% ipython --no-banner

In [1]: import numpy as np

In [2]: import numpy.linalg as la

In [3]: np.set_printoptions(precision=3, suppress=True, linewidth=200)

In [4]: tidy = lambda a: np.round(a, 3) + 0

In [5]: feats = np.load("case16.npy")

In [6]: print(tidy(feats))
[[-1.045  1.062  0.583 -0.759  0.761  1.032  0.716  0.609 -0.331  0.765  1.396 -0.833]
 [-0.821  0.031 -0.105 -0.238 -1.21  -0.501 -1.121  0.363  0.327 -0.191  1.743  1.404]
 [ 0.597  0.151 -0.871 -1.535 -0.134 -1.587  0.849 -0.098 -1.379 -0.317  0.433 -0.218]
 [ 0.448 -0.293 -0.514 -1.372 -1.403  0.571 -0.094 -0.59   1.454  0.775 -0.056 -1.094]
 [ 0.224  1.515 -0.614  0.342 -0.403  0.428  1.205 -1.129  0.139  0.788 -0.242  1.545]
 [-1.269  1.527 -0.009  0.408 -0.505 -0.939  0.007 -0.448  0.652 -1.314 -0.493 -1.077]
 [-1.344  0.102 -0.847 -1.168 -0.024  0.629 -0.622  0.854 -0.563  0.13  -1.677  0.667]
 [-0.821 -0.605  1.081 -1.075  1.072 -0.383 -0.317 -1.969  0.258  0.007 -0.094  0.533]
 [ 1.568  1.413  0.95  -1.019  0.38   0.406 -0.954  0.441  0.318 -0.917 -0.215  0.449]
 [ 0.    -0.354 -0.48   0.046 -0.559  1.74  -0.036 -1.05  -1.119 -1.631  0.493 -0.212]
 [-0.149 -0.657 -0.648 -0.456  0.83   0.203  1.41   0.711  1.566 -1.318  0.263  0.661]
 [ 0.224  0.454 -1.952  0.279  1.502 -0.02  -1.288 -0.505  0.368  0.274  0.586 -0.364]]

In [7]: Q, vecs = la.qr(feats[:, :1])[0], la.qr(feats[:, 1:])[0]

In [8]: sigma = la.svd(Q.T @ vecs, compute_uv=False)

In [9]: print(tidy(la.norm(Q @ Q.T - vecs @ vecs.T, 2)))
1.0

In [10]: print(tidy(sigma))
[0.]

In [11]: print((sigma > 0.9).sum())
0

In [12]: x = np.array([5, -7, -1, -4, -7, -1, -2, -6, 4, -5, 1, 2])

In [13]: rhs = feats @ x

In [14]: print(tidy(rhs))
[-27.074  12.582   6.428  22.977  -4.024  -4.977  -9.498  10.648   3.815  15.059   7.663  -6.151]

In [15]: print(tidy(la.solve(feats, rhs)))
[ 5. -7. -1. -4. -7. -1. -2. -6.  4. -5.  1.  2.]

In [16]: print(tidy(la.solve(feats, -2 * rhs)))
[-10.  14.   2.   8.  14.   2.   4.  12.  -8.  10.  -2.  -4.]

In [17]: print(tidy(la.solve(feats, feats[:, 0])))
[1. 0. 0. 0. 0. 0. 0. 0. 0. 0. 0. 0.]

In [18]: la.solve(feats, rhs[:-1])
ValueError: solve1: Input operand 1 has a mismatch in its core dimension 0, with gufunc signature (m,m),(m)->(m) (size 11 is different from 12)


In [19]: print(tidy(feats @ feats.T))
[[9. 0. 0. 0. 0. 0. 0. 0. 0. 0. 0. 0.]
 [0. 9. 0. 0. 0. 0. 0. 0. 0. 0. 0. 0.]
 [0. 0. 9. 0. 0. 0. 0. 0. 0. 0. 0. 0.]
 [0. 0. 0. 9. 0. 0. 0. 0. 0. 0. 0. 0.]
 [0. 0. 0. 0. 9. 0. 0. 0. 0. 0. 0. 0.]
 [0. 0. 0. 0. 0. 9. 0. 0. 0. 0. 0. 0.]
 [0. 0. 0. 0. 0. 0. 9. 0. 0. 0. 0. 0.]
 [0. 0. 0. 0. 0. 0. 0. 9. 0. 0. 0. 0.]
 [0. 0. 0. 0. 0. 0. 0. 0. 9. 0. 0. 0.]
 [0. 0. 0. 0. 0. 0. 0. 0. 0. 9. 0. 0.]
 [0. 0. 0. 0. 0. 0. 0. 0. 0. 0. 9. 0.]
 [0. 0. 0. 0. 0. 0. 0. 0. 0. 0. 0. 9.]]

In [20]: print(tidy(la.norm(feats, axis=0)))
[3. 3. 3. 3. 3. 3. 3. 3. 3. 3. 3. 3.]

In [21]: print(tidy(feats[:, 1] @ feats[:, 3]))
0.0

In [22]: M = np.loadtxt("test4.csv", delimiter=",")

In [23]: print(M)
[[  7.   3.  -9.   5.  -7.  -6.]
 [  7.  -3.  -7.  -3. -12.  -6.]
 [  1. -12. -11.  -3.  -8.   1.]
 [  4.  -9. -18.  -2. -12.   4.]
 [ 10. -15. -27.  -1. -19.   2.]
 [ 12. -20. -36.  -4. -20.  -2.]
 [  8. -22. -37.   1. -20.  -6.]
 [ 15. -29. -43.  -8. -23.  -5.]
 [ 11. -29. -43.  -9. -29.   3.]
 [  7. -27. -45.  -4. -35.   1.]
 [ 11. -22. -48.  -5. -31.   7.]
 [ 16. -29. -54. -10. -24.  13.]
 [ 10. -24. -63. -19. -17.  18.]
 [ 15. -15. -70. -21.  -9.  10.]
 [ 18. -14. -73. -15.  -9.  17.]
 [ 17. -10. -75. -24.  -6.  19.]
 [ 16. -18. -83. -22. -15.  28.]
 [ 18. -15. -84. -15. -22.  23.]
 [ 13. -10. -87. -24. -17.  14.]
 [  5.  -4. -84. -27. -26.  19.]
 [  0. -13. -76. -32. -17.  19.]
 [  7. -16. -68. -24. -19.  19.]
 [ 15. -15. -59. -33. -22.  20.]
 [  9. -11. -68. -32. -21.  16.]
 [  9.  -5. -72. -26. -22.  13.]
 [  0.  -6. -65. -31. -13.   7.]
 [ -5.  -8. -70. -32. -19.  16.]
 [ -4. -11. -69. -25. -15.  22.]]

In [24]: # column 2 is much longer than the rest

In [25]: Z = M[[3, 18]].astype(float)

In [26]: for _ in range(4):
    ...:     lab = la.norm(M[:, None] - Z, axis=-1).argmin(axis=1)
    ...:     Z = np.array([M[lab == j].mean(axis=0) for j in range(2)])
    ...: 

In [27]: print(lab)
[0 0 0 0 0 0 0 0 0 0 0 1 1 1 1 1 1 1 1 1 1 1 1 1 1 1 1 1]

In [28]: print(tidy(Z))
[[  8.455 -16.818 -29.455  -3.    -19.636  -0.636]
 [  9.353 -13.176 -71.765 -24.235 -17.235  17.235]]

In [29]: print(tidy(Z[1] - Z[0]))
[  0.898   3.642 -42.31  -21.235   2.401  17.872]

In [30]: print(np.abs(Z[1] - Z[0]).argmax())
2

In [31]: cen = M - M.mean(axis=0)

In [32]: U, sigma, Vt = la.svd(cen, full_matrices=False)

In [33]: print(la.matrix_rank(cen))
6

In [34]: print(tidy((sigma ** 2).sum() ** 2 / (sigma ** 4).sum()))
1.635

In [35]: print(np.searchsorted(np.cumsum(sigma ** 2) / (sigma ** 2).sum(), 0.9) + 1)
3

In [36]: print(tidy(cen.mean(axis=0)))
[0. 0. 0. 0. 0. 0.]

In [37]: print((np.sign(U[:, 0]) == np.sign(U[0, 0])).astype(int))
[1 1 1 1 1 1 1 1 1 1 1 1 0 0 0 0 0 0 0 0 0 0 0 0 0 0 0 0]

In [38]: print(tidy(Vt[0] * np.sign(Vt[0, np.abs(Vt[0]).argmax()])))
[-0.031 -0.011  0.866  0.379  0.025 -0.324]

In [39]: rng = np.random.default_rng(172801)

In [40]: lab = rng.permutation(6)

In [41]: M2 = M[:, lab] * rng.choice([-1, 1], 6)

In [42]: print(M2)
[[ -9.  -7.   7.   6.  -3.  -5.]
 [ -7.  -7.  12.   6.   3.   3.]
 [-11.  -1.   8.  -1.  12.   3.]
 [-18.  -4.  12.  -4.   9.   2.]
 [-27. -10.  19.  -2.  15.   1.]
 [-36. -12.  20.   2.  20.   4.]
 [-37.  -8.  20.   6.  22.  -1.]
 [-43. -15.  23.   5.  29.   8.]
 [-43. -11.  29.  -3.  29.   9.]
 [-45.  -7.  35.  -1.  27.   4.]
 [-48. -11.  31.  -7.  22.   5.]
 [-54. -16.  24. -13.  29.  10.]
 [-63. -10.  17. -18.  24.  19.]
 [-70. -15.   9. -10.  15.  21.]
 [-73. -18.   9. -17.  14.  15.]
 [-75. -17.   6. -19.  10.  24.]
 [-83. -16.  15. -28.  18.  22.]
 [-84. -18.  22. -23.  15.  15.]
 [-87. -13.  17. -14.  10.  24.]
 [-84.  -5.  26. -19.   4.  27.]
 [-76.  -0.  17. -19.  13.  32.]
 [-68.  -7.  19. -19.  16.  24.]
 [-59. -15.  22. -20.  15.  33.]
 [-68.  -9.  21. -16.  11.  32.]
 [-72.  -9.  22. -13.   5.  26.]
 [-65.  -0.  13.  -7.   6.  31.]
 [-70.   5.  19. -16.   8.  32.]
 [-69.   4.  15. -22.  11.  25.]]

In [43]: U, _, Vt = la.svd(M.T @ M2)

In [44]: print(lab)
[2 0 4 5 1 3]

In [45]: print(tidy(la.lstsq(M, M2)[0]))
[[ 0. -1.  0.  0.  0.  0.]
 [ 0.  0.  0.  0. -1.  0.]
 [ 1.  0.  0.  0.  0.  0.]
 [ 0.  0.  0.  0.  0. -1.]
 [ 0.  0. -1.  0.  0.  0.]
 [ 0.  0.  0. -1.  0.  0.]]

In [46]: X = np.array([[-1, 1, 1, -1, 3, 2, -2, 2, 2, 3, -2, 1, -1, -2],
    ...:     [2, 1, -1, -1, 1, 3, 1, 0, -2, 2, -3, 3, 3, 2],
    ...:     [1, 1, -2, -3, 0, 2, 1, -3, 3, -3, 1, 3, 1, 1],
    ...:     [3, 3, 3, -1, 2, -1, -2, -3, -1, -3, 3, 0, 3, 1],
    ...:     [1, -3, 0, 0, -1, 2, -1, -3, -2, -1, -2, -2, -3, -1],
    ...:     [-1, -1, 1, -2, 1, 2, 1, -1, 2, -2, -1, 0, 1, 3],
    ...:     [3, -3, -3, -2, -3, 3, 1, -3, -1, 1, 0, 2, -3, -3],
    ...:     [-3, 3, 1, -3, -1, -2, 3, -2, -1, 2, 3, -3, -1, 0],
    ...:     [2, 2, -3, 0, 1, -3, -3, 3, 3, -3, 2, -3, 3, -3],
    ...:     [-1, 2, -2, -1, 3, -2, 3, 3, 3, 2, 0, 3, 2, -3],
    ...:     [2, -1, -1, 0, -3, 3, 1, -2, -3, -1, 3, -3, -2, -3],
    ...:     [1, 0, -1, -2, 0, -2, 0, 2, 1, -3, 1, -3, 0, 1]])

In [47]: X[-1] = X[0] + 4 * X[1]

In [48]: print(X)
[[ -1   1   1  -1   3   2  -2   2   2   3  -2   1  -1  -2]
 [  2   1  -1  -1   1   3   1   0  -2   2  -3   3   3   2]
 [  1   1  -2  -3   0   2   1  -3   3  -3   1   3   1   1]
 [  3   3   3  -1   2  -1  -2  -3  -1  -3   3   0   3   1]
 [  1  -3   0   0  -1   2  -1  -3  -2  -1  -2  -2  -3  -1]
 [ -1  -1   1  -2   1   2   1  -1   2  -2  -1   0   1   3]
 [  3  -3  -3  -2  -3   3   1  -3  -1   1   0   2  -3  -3]
 [ -3   3   1  -3  -1  -2   3  -2  -1   2   3  -3  -1   0]
 [  2   2  -3   0   1  -3  -3   3   3  -3   2  -3   3  -3]
 [ -1   2  -2  -1   3  -2   3   3   3   2   0   3   2  -3]
 [  2  -1  -1   0  -3   3   1  -2  -3  -1   3  -3  -2  -3]
 [  7   5  -3  -5   7  14   2   2  -6  11 -14  13  11   6]]

In [49]: M2 = X / np.sqrt((X ** 2).mean(axis=1, keepdims=True))

In [50]: print(tidy(M2[7]))
[-1.342  1.342  0.447 -1.342 -0.447 -0.894  1.342 -0.894 -0.447  0.894  1.342 -1.342 -0.447  0.   ]

In [51]: print(la.matrix_rank(X - X.mean(axis=1, keepdims=True)))
11
